$ python -q
>>> import numpy as np
>>> import numpy.linalg as la
>>> np.set_printoptions(precision=2, suppress=True, linewidth=100)
>>> def tidy(a):
...     return np.round(a, 2) + 0
... 
>>> K = np.loadtxt("mat.csv", delimiter=",")
>>> K
array([[ 0.,  0.,  0.,  0.,  0.,  0.,  0.,  0.,  0.,  0.,  0.,  0.,  0.],
       [ 0., -1.,  0.,  0.,  0.,  0.,  0.,  0.,  0.,  0.,  0.,  0.,  0.],
       [ 0.,  0.,  0.,  0.,  0.,  2.,  0.,  0.,  0.,  0.,  0.,  0.,  0.],
       [ 0.,  0.,  0., -3.,  0.,  0.,  0.,  0.,  0.,  0.,  0.,  0.,  0.],
       [ 0.,  0.,  0.,  0.,  0.,  0.,  0.,  0.,  0.,  0.,  0., -1.,  0.],
       [ 1.,  0.,  0.,  0.,  0.,  0.,  0.,  0.,  0.,  0.,  0.,  0.,  0.],
       [ 0.,  0.,  0.,  0.,  0.,  0.,  0.,  0.,  0.,  0.,  0.,  0.,  0.],
       [ 0.,  0.,  0.,  0.,  0.,  0.,  0.,  0.,  0.,  0.,  0.,  0., -1.],
       [ 0.,  0.,  0.,  0.,  0.,  0.,  0.,  0.,  0.,  2.,  0.,  0.,  0.],
       [ 0.,  0.,  0.,  0.,  0.,  0.,  0.,  2.,  0.,  0.,  0.,  0.,  0.],
       [ 0.,  0.,  0.,  0.,  0.,  0., -3.,  0.,  0.,  0.,  0.,  0.,  0.],
       [ 0.,  0.,  0.,  0.,  0.,  0.,  0.,  0.,  0.,  0.,  2.,  0.,  0.],
       [ 0.,  0.,  3.,  0.,  0.,  0.,  0.,  0.,  0.,  0.,  0.,  0.,  0.]])
>>> # looks like rank 11
>>> rank = la.matrix_rank(K)
>>> rank
np.int64(11)
>>> N = la.svd(K)[2][rank:].T
>>> np.allclose(K @ N, 0)
True
>>> np.abs(np.diag(la.qr(K)[1])) > 1e-9
array([ True,  True,  True,  True, False,  True,  True,  True, False, False,  True, False, False])
>>> la.lstsq(K[:-1].T, K[-1])[2]
np.int32(10)
>>> np.unique(K.round(6), axis=0).shape
(12, 13)
>>> np.allclose(K[:-1].T @ la.lstsq(K[:-1].T, K[-1])[0], K[-1])
False
>>> W1 = np.array([[8, 4, 1, 4],
...     [2, 4, 0, 6],
...     [1, 5, 3, 5],
...     [0, 1, 3, 9],
...     [7, 3, 1, 5],
...     [4, 1, 5, 6],
...     [6, 9, 9, 9],
...     [4, 0, 7, 7],
...     [9, 1, 4, 2],
...     [5, 5, 7, 4],
...     [0, 9, 5, 9],
...     [5, 2, 1, 2],
...     [9, 2, 7, 5]])
>>> b = np.array([0, 3, 1, 0])
>>> act = np.maximum(K @ W1 + b, 0)
>>> tidy((act > 0).mean(axis=0))
array([0.38, 0.77, 0.69, 0.46])
>>> act
array([[ 0.,  3.,  1.,  0.],
       [ 0.,  0.,  1.,  0.],
       [ 8.,  5., 11., 12.],
       [ 0.,  0.,  0.,  0.],
       [ 0.,  1.,  0.,  0.],
       [ 8.,  7.,  2.,  4.],
       [ 0.,  3.,  1.,  0.],
       [ 0.,  1.,  0.,  0.],
       [10., 13., 15.,  8.],
       [ 8.,  3., 15., 14.],
       [ 0.,  0.,  0.,  0.],
       [ 0., 21., 11., 18.],
       [ 3., 18., 10., 15.]])
>>> cent = np.array([[2, 2, 0], [1, 1, 3], [1, 0, 1], [0, 1, 0]])
>>> W1 @ cent
array([[21, 24, 13],
       [ 8, 14, 12],
       [10, 12, 18],
       [ 4, 10,  6],
       [18, 22, 10],
       [14, 15,  8],
       [30, 30, 36],
       [15, 15,  7],
       [23, 21,  7],
       [22, 19, 22],
       [14, 18, 32],
       [13, 14,  7],
       [27, 25, 13]])
>>> (act @ cent).round(6).argmax(axis=1)
array([2, 0, 1, 0, 2, 1, 2, 2, 2, 0, 0, 2, 2])
>>> np.flatnonzero(la.matrix_power((K != 0) + (K.T != 0) + np.eye(13), 13)[0])
array([ 0,  2,  5,  7,  8,  9, 12])
>>> tidy(la.norm(K, "nuc"))
np.float64(21.0)
>>> tidy(la.norm(K, 2))
np.float64(3.0)
>>> tidy(la.norm(K, axis=0))
array([1., 1., 3., 3., 0., 2., 3., 2., 0., 2., 2., 1., 1.])
>>> tidy(la.norm(K, 1)), tidy(la.norm(K, np.inf))
(np.float64(3.0), np.float64(3.0))
>>> tidy(la.norm(K[12] - K[6]))
np.float64(3.0)
>>> tidy(la.norm(K, axis=1))
array([0., 1., 2., 3., 1., 1., 0., 1., 2., 2., 3., 2., 3.])
>>> tidy(la.norm(K) ** 2 / la.norm(K, 2) ** 2)
np.float64(5.22)
>>> feats = np.loadtxt("test16.csv", delimiter=",")
>>> feats
array([[ 2.,  1.,  3.,  2.,  0.,  4.,  0.,  3.],
       [ 4.,  3.,  5.,  4.,  2.,  6.,  2.,  5.],
       [ 0., -1.,  1.,  0., -2.,  2., -2.,  1.],
       [ 1.,  0.,  2.,  1., -1.,  3., -1.,  2.],
       [ 5.,  4.,  6.,  5.,  3.,  7.,  3.,  6.],
       [ 3.,  2.,  4.,  3.,  1.,  5.,  1.,  4.],
       [-1., -2.,  0., -1., -3.,  1., -3.,  0.],
       [-1., -2.,  0., -1., -3.,  1., -3.,  0.],
       [ 4.,  3.,  5.,  4.,  2.,  6.,  2.,  5.],
       [ 0., -1.,  1.,  0., -2.,  2., -2.,  1.],
       [ 0., -1.,  1.,  0., -2.,  2., -2.,  1.]])
>>> # columns 0 and 3 are equal
>>> feats.sum(axis=1)
array([15., 31., -1.,  7., 39., 23., -9., -9., 31., -1., -1.])
>>> np.count_nonzero(feats)
np.int64(75)
>>> feats.shape
(11, 8)
>>> np.unravel_index(np.abs(feats).argmax(), feats.shape)
(np.int64(4), np.int64(5))
>>> X = np.loadtxt("dump.csv", delimiter=",")
>>> X
array([[0., 0., 0., 1., 0., 0., 1., 0., 0., 0., 0., 1., 0.],
       [0., 0., 0., 0., 0., 0., 0., 0., 0., 1., 0., 0., 0.],
       [0., 0., 0., 0., 1., 1., 0., 1., 0., 0., 1., 0., 1.],
       [1., 0., 0., 0., 0., 0., 1., 0., 1., 0., 0., 1., 0.],
       [0., 0., 1., 0., 0., 0., 0., 1., 0., 0., 1., 0., 1.],
       [0., 0., 1., 0., 0., 0., 0., 1., 0., 0., 1., 0., 1.],
       [1., 0., 0., 1., 0., 0., 0., 0., 1., 0., 0., 1., 0.],
       [0., 0., 1., 0., 1., 1., 0., 0., 0., 0., 1., 0., 1.],
       [0., 0., 0., 1., 0., 0., 1., 0., 0., 0., 0., 1., 0.],
       [0., 1., 0., 0., 0., 0., 0., 0., 0., 0., 0., 0., 0.],
       [0., 0., 1., 0., 1., 1., 0., 1., 0., 0., 0., 0., 1.],
       [1., 0., 0., 1., 0., 0., 1., 0., 1., 0., 0., 0., 0.],
       [0., 0., 1., 0., 1., 1., 0., 1., 0., 0., 1., 0., 0.]])
>>> # rows 4 and 5 are equal
>>> np.argsort(-la.norm(X, axis=0).round(6), kind="stable")[:3]
array([ 2,  7, 10])
>>> evals, V = la.eigh(X)
>>> x0 = np.array([-3, -3, -2, -1, 0, 1, 1, 2, -3, -1, -3, 2, -3])
>>> (np.sign(V[:, -1].round(6)) == np.sign(V[0, -1].round(6))).astype(int)
array([1, 1, 0, 1, 0, 0, 1, 0, 1, 1, 0, 1, 0])
>>> tidy(la.eigvalsh(X[1:, 1:]))
array([-1.7, -1. , -1. , -1. , -1. , -1. , -1. , -1. ,  0. ,  1. ,  3. ,  4.7])
>>> tidy(x0 @ X @ x0 / (x0 @ x0)), tidy(evals[0]), tidy(evals[-1])
(np.float64(-0.36), np.float64(-1.7), np.float64(4.7))
>>> arr = np.load("sample2.npy")
>>> arr
array([[-0.65,  0.2 ,  0.61],
       [ 0.57,  3.3 ,  2.94],
       [-1.09, -0.23,  0.28],
       [-0.56,  0.96,  0.27],
       [-0.98,  0.32, -2.35],
       [ 0.54, -0.09, -1.17],
       [-1.47, -1.25,  0.05],
       [ 0.06, -4.08, -4.77],
       [-0.67,  2.51, -0.66],
       [ 1.38, -0.81, -1.36],
       [ 1.77,  3.83,  4.74],
       [-1.51, -2.86, -2.79],
       [ 0.92, -0.46,  1.79],
       [ 0.64,  0.13, -1.28],
       [ 0.35, -2.13, -2.8 ],
       [ 0.9 , -1.29, -0.3 ],
       [ 1.26,  1.98,  1.74],
       [ 0.71,  0.86,  0.15],
       [ 2.16,  0.03,  0.12],
       [ 0.56,  0.69,  1.12],
       [ 3.77, -1.26, -1.05],
       [ 0.1 , -0.13, -0.65],
       [ 1.02, -4.06, -4.38],
       [-2.72,  1.71,  1.47],
       [-3.97,  3.97,  2.4 ],
       [-0.3 ,  1.94,  2.84],
       [ 0.73,  0.38,  0.63],
       [ 0.45,  0.66,  0.97],
       [-2.05,  1.74, -0.31],
       [-1.38, -0.48, -2.5 ],
       [ 1.68,  1.39,  1.22],
       [-0.94,  2.44,  2.55],
       [ 2.63, -2.18, -3.38],
       [ 1.68,  5.35,  5.61],
       [-1.03, -1.66, -1.14],
       [-0.68,  2.13,  1.08]])
>>> Ac = (arr - arr.mean(axis=0)) / arr.std(axis=0)
>>> tidy(Ac.std(axis=0))
array([1., 1., 1.])
>>> np.argwhere(np.abs(Ac) > 2)
array([[ 7,  1],
       [ 7,  2],
       [10,  2],
       [20,  0],
       [22,  1],
       [24,  0],
       [33,  1],
       [33,  2]])
>>> b = la.lstsq(np.delete(Ac, 1, axis=1), Ac[:, 1])[0]
>>> tidy(b)
array([-0.15,  0.88])
>>> np.abs(b).argmax()
np.int64(1)
>>> x0 = np.array([5, -1, 1])
>>> y = arr @ x0
>>> tidy(la.solve(arr.T @ arr, arr.T @ y))
array([ 5., -1.,  1.])
>>> tidy(la.pinv(arr) @ arr)
array([[1., 0., 0.],
       [0., 1., 0.],
       [0., 0., 1.]])
>>> rng = np.random.default_rng(9263)
>>> y = y + 0.3 * rng.normal(size=36)
>>> tidy(y)
array([ -3.22,   2.1 ,  -5.24,  -3.52,  -7.78,   1.41,  -5.95,  -0.38,  -6.63,   6.47,   9.76,
        -7.7 ,   6.91,   1.64,   0.9 ,   5.7 ,   6.54,   3.02,  10.97,   2.97,  19.52,  -0.16,
         4.74, -13.59, -21.13,  -1.06,   4.23,   1.8 , -12.55,  -9.16,   8.72,  -4.44,  12.13,
         8.27,  -4.66,  -3.93])
>>> b, *_ = la.lstsq(arr, y)
>>> b.round()
array([ 5., -1.,  1.])
>>> [round(float(la.norm(la.solve(arr.T @ arr + lam * np.eye(3), arr.T @ y))), 2) for lam in (0, 1, 10, 100)]
[5.23, 5.16, 4.66, 2.39]
>>> dist = la.norm(arr[:, None] - arr[None], axis=-1)
>>> dist.shape
(36, 36)
>>> dist[15].round(6).argsort(kind="stable")[:4]
array([15,  9, 21,  5])
>>> tidy(dist[:5, :5])
array([[0.  , 4.07, 0.7 , 0.84, 2.98],
       [4.07, 0.  , 4.72, 3.73, 6.27],
       [0.7 , 4.72, 0.  , 1.3 , 2.69],
       [0.84, 3.73, 1.3 , 0.  , 2.73],
       [2.98, 6.27, 2.69, 2.73, 0.  ]])
>>> dist.mean(axis=1).argmax()
np.int64(33)
>>> x0 = np.array([3, 2, 1])
>>> a = np.maximum(arr @ x0, 0)
>>> tidy(np.tanh(arr @ x0))
array([-0.74,  1.  , -1.  ,  0.47, -1.  ,  0.26, -1.  , -1.  ,  0.98,  0.82,  1.  , -1.  ,  1.  ,
        0.72, -1.  , -0.18,  1.  ,  1.  ,  1.  ,  1.  ,  1.  , -0.54, -1.  , -1.  , -0.92,  1.  ,
        1.  ,  1.  , -0.99, -1.  ,  1.  ,  1.  ,  0.15,  1.  , -1.  ,  1.  ])
>>> np.flatnonzero(a > 1e-9)
array([ 1,  3,  5,  8,  9, 10, 12, 13, 16, 17, 18, 19, 20, 25, 26, 27, 30, 31, 32, 33, 35])
>>> m1 = np.load("x.npy")
>>> m1
array([[0, 0, 0, 0, 0, 0, 0, 0, 0, 0, 0],
       [0, 0, 0, 0, 1, 0, 0, 0, 0, 1, 0],
       [0, 0, 0, 1, 1, 1, 0, 0, 0, 1, 0],
       [0, 0, 1, 0, 0, 0, 0, 1, 1, 0, 0],
       [0, 1, 1, 0, 0, 0, 0, 0, 0, 0, 0],
       [0, 0, 1, 0, 0, 0, 0, 0, 0, 0, 0],
       [0, 0, 0, 0, 0, 0, 0, 0, 0, 1, 0],
       [0, 0, 0, 1, 0, 0, 0, 0, 0, 0, 0],
       [0, 0, 0, 1, 0, 0, 0, 0, 0, 0, 0],
       [0, 1, 1, 0, 0, 0, 1, 0, 0, 0, 1],
       [0, 0, 0, 0, 0, 0, 0, 0, 0, 1, 0]])
>>> [round(float(x), 2) for x in la.svd(m1, compute_uv=False)[:3]]
[2.53, 2.53, 1.57]
>>> la.matrix_rank(m1, rtol=0.1)
np.int64(8)
>>> (la.matrix_power((m1 != 0) + (m1.T != 0) + np.eye(11), 11) > 0).astype(int)
array([[1, 0, 0, 0, 0, 0, 0, 0, 0, 0, 0],
       [0, 1, 1, 1, 1, 1, 1, 1, 1, 1, 1],
       [0, 1, 1, 1, 1, 1, 1, 1, 1, 1, 1],
       [0, 1, 1, 1, 1, 1, 1, 1, 1, 1, 1],
       [0, 1, 1, 1, 1, 1, 1, 1, 1, 1, 1],
       [0, 1, 1, 1, 1, 1, 1, 1, 1, 1, 1],
       [0, 1, 1, 1, 1, 1, 1, 1, 1, 1, 1],
       [0, 1, 1, 1, 1, 1, 1, 1, 1, 1, 1],
       [0, 1, 1, 1, 1, 1, 1, 1, 1, 1, 1],
       [0, 1, 1, 1, 1, 1, 1, 1, 1, 1, 1],
       [0, 1, 1, 1, 1, 1, 1, 1, 1, 1, 1]])
>>> tidy(np.sort(la.eigvals(m1).real))
array([-2.53, -1.57, -0.9 , -0.56,  0.  ,  0.  ,  0.  ,  0.56,  0.9 ,  1.57,  2.53])
>>> m1 @ m1
array([[0, 0, 0, 0, 0, 0, 0, 0, 0, 0, 0],
       [0, 2, 2, 0, 0, 0, 1, 0, 0, 0, 1],
       [0, 2, 4, 0, 0, 0, 1, 1, 1, 0, 1],
       [0, 0, 0, 3, 1, 1, 0, 0, 0, 1, 0],
       [0, 0, 0, 1, 2, 1, 0, 0, 0, 2, 0],
       [0, 0, 0, 1, 1, 1, 0, 0, 0, 1, 0],
       [0, 1, 1, 0, 0, 0, 1, 0, 0, 0, 1],
       [0, 0, 1, 0, 0, 0, 0, 1, 1, 0, 0],
       [0, 0, 1, 0, 0, 0, 0, 1, 1, 0, 0],
       [0, 0, 0, 1, 2, 1, 0, 0, 0, 4, 0],
       [0, 1, 1, 0, 0, 0, 1, 0, 0, 0, 1]])
>>> U, s, Vh = la.svd(m1)
>>> tidy(s)
array([2.53, 2.53, 1.57, 1.57, 0.9 , 0.9 , 0.56, 0.56, 0.  , 0.  , 0.  ])
>>> np.argmax(s[:-1] / (s[1:] + 1e-6)) + 1
np.int64(8)
>>> out = U[:, :8] @ np.diag(s[:8]) @ Vh[:8]
>>> tidy(la.norm(m1 - out, 2)), tidy(s[8])
(np.float64(0.0), np.float64(0.0))
>>> F = np.loadtxt("layer13.csv", delimiter=",")
>>> F
array([[ -0.8,   0.2,   8. ,  -2.3],
       [  0.2,   1. ,  26. ,  -0.5],
       [  0. ,  -0.6,   2. ,   1.2],
       [ -0.5,   0.4,   0. ,   0.6],
       [  1.5,   1. ,  -2. ,   1.5],
       [  0.1,   0.1, -10. ,  -0.3],
       [ -0.9,  -0.8,  10. ,  -0.3],
       [  1.2,   1.2, -20. ,   0.6],
       [  0.6,   2.4, -10. ,  -0.1],
       [  1.3,  -0.3, -12. ,   0.1]])
>>> # column 2 is much longer than the rest
>>> x0 = np.array([1, -1, 0, 0])
>>> y = F @ x0
>>> b, lr = np.zeros(4), 1 / la.norm(F, 2) ** 2
>>> for i in range(60):
...     b -= lr * F.T @ (F @ b - y)
...     if i % 10 == 0: print(i, round(la.norm(F @ b - y), 2))
... 
0 2.86
10 2.75
20 2.64
30 2.54
40 2.44
50 2.36
>>> tidy(la.cond(F))
np.float64(26.66)
